% python3 -q
>>> import numpy as np
>>> np.set_printoptions(precision=1, suppress=True, linewidth=140)
>>> u = np.array([-2, 0, 0, 0, 3, -2, -3])
>>> J = 2 * np.eye(7) + np.outer(u, u)
>>> J
array([[ 6.,  0.,  0.,  0., -6.,  4.,  6.],
       [ 0.,  2.,  0.,  0.,  0.,  0.,  0.],
       [ 0.,  0.,  2.,  0.,  0.,  0.,  0.],
       [ 0.,  0.,  0.,  2.,  0.,  0.,  0.],
       [-6.,  0.,  0.,  0., 11., -6., -9.],
       [ 4.,  0.,  0.,  0., -6.,  6.,  6.],
       [ 6.,  0.,  0.,  0., -9.,  6., 11.]])
>>> evals, evecs = np.linalg.eigh(J)
>>> vec = np.array([8, -1, 5, 3, 9, 1, -8])
>>> np.round(evecs * np.abs(evals) @ evecs.T, 1) + 0
array([[ 6.,  0.,  0.,  0., -6.,  4.,  6.],
       [ 0.,  2.,  0.,  0.,  0.,  0.,  0.],
       [ 0.,  0.,  2.,  0.,  0.,  0.,  0.],
       [ 0.,  0.,  0.,  2.,  0.,  0.,  0.],
       [-6.,  0.,  0.,  0., 11., -6., -9.],
       [ 4.,  0.,  0.,  0., -6.,  6.,  6.],
       [ 6.,  0.,  0.,  0., -9.,  6., 11.]])
>>> (np.sign(evecs[:, -1].round(6)) == np.sign(evecs[0, -1].round(6))).astype(int)
array([1, 0, 0, 0, 0, 1, 1])
>>> np.round(evecs * np.maximum(evals, 0) @ evecs.T, 1) + 0
array([[ 6.,  0.,  0.,  0., -6.,  4.,  6.],
       [ 0.,  2.,  0.,  0.,  0.,  0.,  0.],
       [ 0.,  0.,  2.,  0.,  0.,  0.,  0.],
       [ 0.,  0.,  0.,  2.,  0.,  0.,  0.],
       [-6.,  0.,  0.,  0., 11., -6., -9.],
       [ 4.,  0.,  0.,  0., -6.,  6.,  6.],
       [ 6.,  0.,  0.,  0., -9.,  6., 11.]])
>>> blk = np.stack([J, -2 * J, J[::-1]])
>>> blk.sum(axis=0)
array([[  0.,   0.,   0.,   0.,  -3.,   2.,   5.],
       [  4.,  -2.,   0.,   0.,  -6.,   6.,   6.],
       [ -6.,   0.,  -2.,   0.,  11.,  -6.,  -9.],
       [  0.,   0.,   0.,   0.,   0.,   0.,   0.],
       [  6.,   0.,   2.,   0., -11.,   6.,   9.],
       [ -4.,   2.,   0.,   0.,   6.,  -6.,  -6.],
       [  0.,   0.,   0.,   0.,   3.,  -2.,  -5.]])
>>> np.linalg.matrix_rank(blk.reshape(3, -1))
np.int64(2)
>>> blk.shape
(3, 7, 7)
>>> np.linalg.norm(blk, axis=(1, 2))
array([28.4, 56.9, 28.4])
>>> np.linalg.norm(J, axis=1)
array([11.1,  2. ,  2. ,  2. , 16.6, 11.1, 16.6])
>>> np.linalg.norm(J, axis=1).argmax()
np.int64(4)
>>> round(float(np.linalg.norm(J[0] - J[5])), 1)
2.8
>>> round(np.linalg.norm(J, "nuc"), 1)
np.float64(40.0)
>>> G = J.T @ J
>>> np.trace(G), (J ** 2).sum()
(np.float64(808.0), np.float64(808.0))
>>> np.allclose(G, G.T)
True
>>> G
array([[ 124.,    0.,    0.,    0., -180.,  120.,  180.],
       [   0.,    4.,    0.,    0.,    0.,    0.,    0.],
       [   0.,    0.,    4.,    0.,    0.,    0.,    0.],
       [   0.,    0.,    0.,    4.,    0.,    0.,    0.],
       [-180.,    0.,    0.,    0.,  274., -180., -270.],
       [ 120.,    0.,    0.,    0., -180.,  124.,  180.],
       [ 180.,    0.,    0.,    0., -270.,  180.,  274.]])
>>> np.linalg.eigvalsh(G)[::-1]
array([784.,   4.,   4.,   4.,   4.,   4.,   4.])
>>> np.diag(G)
array([124.,   4.,   4.,   4., 274., 124., 274.])
>>> G @ G
array([[  94576.,       0.,       0.,       0., -141840.,   94560.,  141840.],
       [      0.,      16.,       0.,       0.,       0.,       0.,       0.],
       [      0.,       0.,      16.,       0.,       0.,       0.,       0.],
       [      0.,       0.,       0.,      16.,       0.,       0.,       0.],
       [-141840.,       0.,       0.,       0.,  212776., -141840., -212760.],
       [  94560.,       0.,       0.,       0., -141840.,   94576.,  141840.],
       [ 141840.,       0.,       0.,       0., -212760.,  141840.,  212776.]])
>>> np.allclose(G @ G.T, G.T @ G)
True
>>> K = np.loadtxt("arr.csv", delimiter=",")
>>> K
array([[0., 0., 0., 0., 0., 0., 0., 0., 0., 0.],
       [0., 0., 0., 0., 0., 0., 0., 0., 0., 1.],
       [0., 0., 0., 1., 0., 0., 0., 0., 0., 0.],
       [0., 0., 1., 0., 0., 0., 0., 0., 0., 0.],
       [0., 0., 0., 0., 0., 0., 1., 1., 1., 0.],
       [0., 0., 0., 0., 0., 0., 0., 0., 0., 1.],
       [0., 0., 0., 0., 1., 0., 0., 1., 1., 0.],
       [0., 0., 0., 0., 1., 0., 1., 0., 1., 0.],
       [0., 0., 0., 0., 1., 0., 1., 1., 0., 0.],
       [0., 1., 0., 0., 0., 1., 0., 0., 0., 0.]])
>>> # columns 1 and 5 are equal
>>> [round(float(x), 1) for x in np.linalg.svd(K, compute_uv=False)[:3]]
[3.0, 1.4, 1.4]
>>> np.linalg.matrix_rank(K, rtol=0.1)
np.int64(8)
>>> W0 = np.load("case16.npy")
>>> W0
array([[ 0.,  3., -2.,  3.],
       [-1.,  4., -2.,  3.],
       [-4.,  7., -4.,  9.],
       [-3.,  9., -8., 12.]])
>>> rng = np.random.default_rng(1102)
>>> z = rng.permutation(4)
>>> Y = W0[:, z] * rng.choice([-1, 1], 4)
>>> Y
array([[-3.,  2.,  0.,  3.],
       [-4.,  2., -1.,  3.],
       [-7.,  4., -4.,  9.],
       [-9.,  8., -3., 12.]])
>>> left, _, vt = np.linalg.svd(W0.T @ Y)
>>> np.round(left @ vt, 1) + 0
array([[ 0.,  0.,  1.,  0.],
       [-1.,  0.,  0.,  0.],
       [ 0., -1.,  0.,  0.],
       [ 0.,  0.,  0.,  1.]])
>>> z
array([1, 2, 0, 3])
>>> q, r_ = np.linalg.qr(W0)
>>> q.shape, r_.shape
((4, 4), (4, 4))
>>> np.trace(q @ q.T)
np.float64(4.0)
>>> np.round(abs(r_[0, 0]), 1), round(np.linalg.norm(W0[:, 0]), 1)
(np.float64(5.1), np.float64(5.1))
>>> q @ r_
array([[ 0.,  3., -2.,  3.],
       [-1.,  4., -2.,  3.],
       [-4.,  7., -4.,  9.],
       [-3.,  9., -8., 12.]])
>>> def softmax(z):
...     e = np.exp(z - z.max(axis=-1, keepdims=True))
...     return e / e.sum(axis=-1, keepdims=True)
... 
>>> softmax(W0).sum(axis=1)
array([1., 1., 1., 1.])
>>> np.round(softmax(10 * W0[1]), 1) + 0
array([0., 1., 0., 0.])
>>> S = W0 @ W0.T / np.sqrt(4)
>>> softmax(S)[1] @ W0
array([-3.,  9., -8., 12.])
>>> data = np.loadtxt("run13.csv", delimiter=",")
>>> data
array([[ 2.7,  0.9,  0.7,  4.4,  0.9,  0.6, -1.7],
       [ 0.6,  0.1,  0.6,  6.4,  0.4, -0.9, -2.4],
       [ 0.1,  2.6, -0.8, -0.6,  0.5, -0.5,  1. ],
       [ 2. , -2.7,  1.2, -9.5, -2.2,  0.1,  3.2],
       [-2.5, -0.6, -1.5, -3.3,  0.6, -0.7,  0.6],
       [ 5. ,  2.3, -0.4, -1. ,  0.6,  0.2,  3.4],
       [-2.1,  2.2,  0.5,  4.8,  0.8,  0.9, -2.8],
       [-0.3,  0.1, -1.5, -7.5, -1.1,  1. ,  3.7],
       [-5.6, -3.4, -0.4,  0.7,  1.3,  0. ,  3.5],
       [-0.5,  1.1,  1.1, -0.1,  1.9,  0.7,  0.6],
       [ 5.2, -1.2, -1.4, -5.3, -1.3, -0.6, -1.5],
       [ 3.8,  0.7,  0. ,  7.3,  0.1, -0.4,  2.3],
       [-1.9, -2.9,  0.3, -1.4, -0.6, -0.3,  0.8],
       [ 1.4, -0.1, -0.2, -0.1,  0.8,  1.3, -2.1],
       [ 4.7, -1.3,  0.5,  5. ,  0. ,  0.2, -6.1]])
>>> vec = np.array([3, 0, 0, -1, 2, 1, 1])
>>> target = data @ vec
>>> np.round(np.linalg.solve(data.T @ data, data.T @ target), 1) + 0
array([ 3.,  0.,  0., -1.,  2.,  1.,  1.])
>>> target = target + 0.1 * rng.normal(size=15)
>>> target
array([  4.3,  -7.1,   2.5,  14.6,  -3. ,  20.8, -11.5,   9.1, -11.4,   3.7,  16.2,   6.3,  -4.9,   5.3,   3.1])
>>> coef, *_ = np.linalg.lstsq(data, target)
>>> round(np.linalg.norm(target - data @ coef), 1)
np.float64(0.3)
>>> coef.round(1) + 0
array([ 3.,  0.,  0., -1.,  2.,  1.,  1.])
>>> coef.round()
array([ 3., -0.,  0., -1.,  2.,  1.,  1.])
>>> feats = np.loadtxt("sample13.csv", delimiter=",")
>>> feats
array([[ 2.,  0., -1., -2.,  3., -2.,  3.,  1.,  0., -2.],
       [ 0.,  1.,  0.,  1., -1., -3., -3., -3., -1.,  3.],
       [ 0.,  0., -2.,  3.,  1.,  0.,  0.,  0., -1.,  3.],
       [ 0.,  0.,  0., -3.,  1.,  1., -2.,  1., -1.,  3.],
       [ 0.,  0.,  0.,  0., -1.,  1.,  2.,  3., -3., -3.],
       [ 0.,  0.,  0.,  0.,  0.,  3.,  0.,  2., -3.,  2.],
       [ 0.,  0.,  0.,  0.,  0.,  0.,  1.,  3., -1., -3.],
       [ 0.,  0.,  0.,  0.,  0.,  0.,  0., -2.,  2., -1.],
       [ 0.,  0.,  0.,  0.,  0.,  0.,  0.,  0.,  3.,  1.],
       [ 0.,  0.,  0.,  0.,  0.,  0.,  0.,  0.,  0.,  3.]])
>>> t = np.radians(120)
>>> r_ = np.eye(10)
>>> r_[2, 2] = r_[8, 8] = np.cos(t)
>>> r_[2, 8], r_[8, 2] = -np.sin(t), np.sin(t)
>>> r_
array([[ 1. ,  0. ,  0. ,  0. ,  0. ,  0. ,  0. ,  0. ,  0. ,  0. ],
       [ 0. ,  1. ,  0. ,  0. ,  0. ,  0. ,  0. ,  0. ,  0. ,  0. ],
       [ 0. ,  0. , -0.5,  0. ,  0. ,  0. ,  0. ,  0. , -0.9,  0. ],
       [ 0. ,  0. ,  0. ,  1. ,  0. ,  0. ,  0. ,  0. ,  0. ,  0. ],
       [ 0. ,  0. ,  0. ,  0. ,  1. ,  0. ,  0. ,  0. ,  0. ,  0. ],
       [ 0. ,  0. ,  0. ,  0. ,  0. ,  1. ,  0. ,  0. ,  0. ,  0. ],
       [ 0. ,  0. ,  0. ,  0. ,  0. ,  0. ,  1. ,  0. ,  0. ,  0. ],
       [ 0. ,  0. ,  0. ,  0. ,  0. ,  0. ,  0. ,  1. ,  0. ,  0. ],
       [ 0. ,  0. ,  0.9,  0. ,  0. ,  0. ,  0. ,  0. , -0.5,  0. ],
       [ 0. ,  0. ,  0. ,  0. ,  0. ,  0. ,  0. ,  0. ,  0. ,  1. ]])
>>> Y = feats @ r_.T
>>> np.allclose(np.linalg.norm(feats, axis=1), np.linalg.norm(Y, axis=1))
True
>>> Y
array([[ 2. ,  0. ,  0.5, -2. ,  3. , -2. ,  3. ,  1. , -0.9, -2. ],
       [ 0. ,  1. ,  0.9,  1. , -1. , -3. , -3. , -3. ,  0.5,  3. ],
       [ 0. ,  0. ,  1.9,  3. ,  1. ,  0. ,  0. ,  0. , -1.2,  3. ],
       [ 0. ,  0. ,  0.9, -3. ,  1. ,  1. , -2. ,  1. ,  0.5,  3. ],
       [ 0. ,  0. ,  2.6,  0. , -1. ,  1. ,  2. ,  3. ,  1.5, -3. ],
       [ 0. ,  0. ,  2.6,  0. ,  0. ,  3. ,  0. ,  2. ,  1.5,  2. ],
       [ 0. ,  0. ,  0.9,  0. ,  0. ,  0. ,  1. ,  3. ,  0.5, -3. ],
       [ 0. ,  0. , -1.7,  0. ,  0. ,  0. ,  0. , -2. , -1. , -1. ],
       [ 0. ,  0. , -2.6,  0. ,  0. ,  0. ,  0. ,  0. , -1.5,  1. ],
       [ 0. ,  0. ,  0. ,  0. ,  0. ,  0. ,  0. ,  0. ,  0. ,  3. ]])
>>> round(np.linalg.det(r_), 1), np.trace(r_)
(np.float64(1.0), np.float64(7.0))
>>> np.allclose(feats @ feats.T, Y @ Y.T)
True
>>> np.abs(Y - feats).max(axis=0)
array([0. , 0. , 3.9, 0. , 0. , 0. , 0. , 0. , 4.5, 0. ])
>>> r_[:, 0] @ r_[:, 9]
np.float64(0.0)
>>> np.linalg.pinv(r_)
array([[ 1. ,  0. ,  0. ,  0. ,  0. ,  0. ,  0. ,  0. ,  0. ,  0. ],
       [ 0. ,  1. ,  0. ,  0. ,  0. ,  0. ,  0. ,  0. ,  0. ,  0. ],
       [ 0. ,  0. , -0.5,  0. ,  0. ,  0. ,  0. ,  0. ,  0.9,  0. ],
       [ 0. ,  0. ,  0. ,  1. ,  0. ,  0. ,  0. ,  0. ,  0. ,  0. ],
       [ 0. ,  0. ,  0. ,  0. ,  1. ,  0. ,  0. ,  0. ,  0. ,  0. ],
       [ 0. ,  0. ,  0. ,  0. ,  0. ,  1. ,  0. ,  0. ,  0. ,  0. ],
       [ 0. ,  0. ,  0. ,  0. ,  0. ,  0. ,  1. ,  0. ,  0. ,  0. ],
       [ 0. ,  0. ,  0. ,  0. ,  0. ,  0. ,  0. ,  1. ,  0. ,  0. ],
       [ 0. ,  0. , -0.9,  0. ,  0. ,  0. ,  0. ,  0. , -0.5,  0. ],
       [ 0. ,  0. ,  0. ,  0. ,  0. ,  0. ,  0. ,  0. ,  0. ,  1. ]])
>>> np.round(r_ @ r_.T, 1) + 0
array([[1., 0., 0., 0., 0., 0., 0., 0., 0., 0.],
       [0., 1., 0., 0., 0., 0., 0., 0., 0., 0.],
       [0., 0., 1., 0., 0., 0., 0., 0., 0., 0.],
       [0., 0., 0., 1., 0., 0., 0., 0., 0., 0.],
       [0., 0., 0., 0., 1., 0., 0., 0., 0., 0.],
       [0., 0., 0., 0., 0., 1., 0., 0., 0., 0.],
       [0., 0., 0., 0., 0., 0., 1., 0., 0., 0.],
       [0., 0., 0., 0., 0., 0., 0., 1., 0., 0.],
       [0., 0., 0., 0., 0., 0., 0., 0., 1., 0.],
       [0., 0., 0., 0., 0., 0., 0., 0., 0., 1.]])
>>> np.linalg.norm(r_, axis=0)
array([1., 1., 1., 1., 1., 1., 1., 1., 1., 1.])
>>> np.round(r_.T @ r_, 1) + 0
array([[1., 0., 0., 0., 0., 0., 0., 0., 0., 0.],
       [0., 1., 0., 0., 0., 0., 0., 0., 0., 0.],
       [0., 0., 1., 0., 0., 0., 0., 0., 0., 0.],
       [0., 0., 0., 1., 0., 0., 0., 0., 0., 0.],
       [0., 0., 0., 0., 1., 0., 0., 0., 0., 0.],
       [0., 0., 0., 0., 0., 1., 0., 0., 0., 0.],
       [0., 0., 0., 0., 0., 0., 1., 0., 0., 0.],
       [0., 0., 0., 0., 0., 0., 0., 1., 0., 0.],
       [0., 0., 0., 0., 0., 0., 0., 0., 1., 0.],
       [0., 0., 0., 0., 0., 0., 0., 0., 0., 1.]])
>>> Y = feats + rng.integers(-2, 3, (10, 9)) @ rng.integers(-2, 3, (9, 10))
>>> Y
array([[  7., -10.,  -7.,  -8., -10.,   5.,   0.,   3.,   3.,  -9.],
       [  8.,   2., -11.,   9.,   3.,   6.,  -4., -13.,   3.,  -2.],
       [ -5.,   8.,  -6.,   7.,  -2.,  -1.,  -3.,  -3.,   2.,   4.],
       [ -5.,  14.,   4.,   5.,  -5.,  -8.,  -4.,   0.,  -8.,  14.],
       [  6.,  -3., -12.,   1.,   2.,   8.,  10.,  -1.,   0., -14.],
       [  2.,   3.,   2.,   0.,   7.,   2.,   4.,  -6., -12.,   2.],
       [  2.,  -1.,  -4.,   1.,   0.,   3.,  12.,   6.,   0.,  -6.],
       [ -4.,  -4.,   7.,  -9.,   6.,  -6.,   7.,   3.,  -4.,  -5.],
       [ -4.,   0.,  -3.,   1.,  -1.,  -1.,   0.,  -1.,   5.,  -2.],
       [  1.,   0.,  -4.,   4.,   1.,   3.,   1.,  -9.,  -3.,   0.]])
>>> Y - feats
array([[  5., -10.,  -6.,  -6., -13.,   7.,  -3.,   2.,   3.,  -7.],
       [  8.,   1., -11.,   8.,   4.,   9.,  -1., -10.,   4.,  -5.],
       [ -5.,   8.,  -4.,   4.,  -3.,  -1.,  -3.,  -3.,   3.,   1.],
       [ -5.,  14.,   4.,   8.,  -6.,  -9.,  -2.,  -1.,  -7.,  11.],
       [  6.,  -3., -12.,   1.,   3.,   7.,   8.,  -4.,   3., -11.],
       [  2.,   3.,   2.,   0.,   7.,  -1.,   4.,  -8.,  -9.,   0.],
       [  2.,  -1.,  -4.,   1.,   0.,   3.,  11.,   3.,   1.,  -3.],
       [ -4.,  -4.,   7.,  -9.,   6.,  -6.,   7.,   5.,  -6.,  -4.],
       [ -4.,   0.,  -3.,   1.,  -1.,  -1.,   0.,  -1.,   2.,  -3.],
       [  1.,   0.,  -4.,   4.,   1.,   3.,   1.,  -9.,  -3.,  -3.]])
>>> np.round(np.linalg.svd(Y - feats, compute_uv=False), 1) + 0
array([37.2, 28. , 23.2, 13.4, 11.5,  9.3,  3.8,  2.7,  0.7,  0. ])
>>> vec = np.array([2, 3, 2, 0, 1, 1, 0, 0, 3, 0])
>>> target = Y @ vec
>>> target
array([-26.,  18.,   5.,   3., -11., -10.,  -4., -18.,  -1., -11.])
>>> np.round(np.linalg.solve(Y, Y[:, 6]), 1) + 0
array([0., 0., 0., 0., 0., 0., 1., 0., 0., 0.])
